% ipython --no-banner

In [1]: import numpy as np

In [2]: np.set_printoptions(precision=2, suppress=True, linewidth=120, sign=" ")

In [3]: tidy = lambda a: np.round(a, 2) + 0

In [4]: J = np.arange(64).reshape(8, 8) + 2

In [5]: J
Out[5]: 
array([[  2,   3,   4,   5,   6,   7,   8,   9],
       [ 10,  11,  12,  13,  14,  15,  16,  17],
       [ 18,  19,  20,  21,  22,  23,  24,  25],
       [ 26,  27,  28,  29,  30,  31,  32,  33],
       [ 34,  35,  36,  37,  38,  39,  40,  41],
       [ 42,  43,  44,  45,  46,  47,  48,  49],
       [ 50,  51,  52,  53,  54,  55,  56,  57],
       [ 58,  59,  60,  61,  62,  63,  64,  65]])

In [6]: C2 = J.T @ J

In [7]: (J @ J.T).shape
Out[7]: (8, 8)

In [8]: np.allclose(C2, C2.T)
Out[8]: True

In [9]: Y = np.array([[0, 3, 1, 3, 3, 1, 2, 1]])

In [10]: mat = Y.T @ Y

In [11]: mat
Out[11]: 
array([[ 0,  0,  0,  0,  0,  0,  0,  0],
       [ 0,  9,  3,  9,  9,  3,  6,  3],
       [ 0,  3,  1,  3,  3,  1,  2,  1],
       [ 0,  9,  3,  9,  9,  3,  6,  3],
       [ 0,  9,  3,  9,  9,  3,  6,  3],
       [ 0,  3,  1,  3,  3,  1,  2,  1],
       [ 0,  6,  2,  6,  6,  2,  4,  2],
       [ 0,  3,  1,  3,  3,  1,  2,  1]])

In [12]: def softmax(z):
    ...:     e = np.exp(z - z.max(axis=-1, keepdims=True))
    ...:     return e / e.sum(axis=-1, keepdims=True)
    ...: 

In [13]: tidy(softmax(mat).sum(axis=1))
Out[13]: array([ 1.,  1.,  1.,  1.,  1.,  1.,  1.,  1.])

In [14]: tidy(softmax(10 * mat[0]))
Out[14]: array([ 0.12,  0.12,  0.12,  0.12,  0.12,  0.12,  0.12,  0.12])

In [15]: tidy(softmax(mat[0]))
Out[15]: array([ 0.12,  0.12,  0.12,  0.12,  0.12,  0.12,  0.12,  0.12])

In [16]: tidy(softmax(mat[0] + -3))
Out[16]: array([ 0.12,  0.12,  0.12,  0.12,  0.12,  0.12,  0.12,  0.12])

In [17]: S = mat @ mat.T / np.sqrt(8)

In [18]: softmax(S).round(6).argmax(axis=1)
Out[18]: array([ 0,  1,  1,  1,  1,  1,  1,  1])

In [19]: m1 = np.loadtxt("a.csv", delimiter=",")

In [20]: m1
Out[20]: 
array([[ 0.,  0.,  0.,  0.,  0.,  0.,  6.,  7.,  8.,  5.],
       [ 0.,  0.,  0.,  0.,  0.,  0.,  0.,  5.,  2.,  9.],
       [ 0.,  0.,  0.,  0.,  0.,  0.,  6.,  8.,  9.,  2.],
       [ 0.,  0.,  0.,  0.,  0.,  0.,  3.,  0.,  2.,  5.],
       [ 0.,  0.,  0.,  0.,  0.,  0.,  4.,  1.,  0.,  2.],
       [ 0.,  0.,  0.,  0.,  0.,  0.,  8.,  1.,  5.,  0.],
       [ 6.,  0.,  6.,  3.,  4.,  8.,  0.,  0.,  0.,  0.],
       [ 7.,  5.,  8.,  0.,  1.,  1.,  0.,  0.,  0.,  0.],
       [ 8.,  2.,  9.,  2.,  0.,  5.,  0.,  0.,  0.,  0.],
       [ 5.,  9.,  2.,  5.,  2.,  0.,  0.,  0.,  0.,  0.]])

In [21]: [round(float(np.linalg.det(m1[:i, :i])), 2) + 0 for i in range(1, 11)]
Out[21]: [0.0, 0.0, 0.0, 0.0, 0.0, 0.0, 0.0, 0.0, 0.0, 0.0]
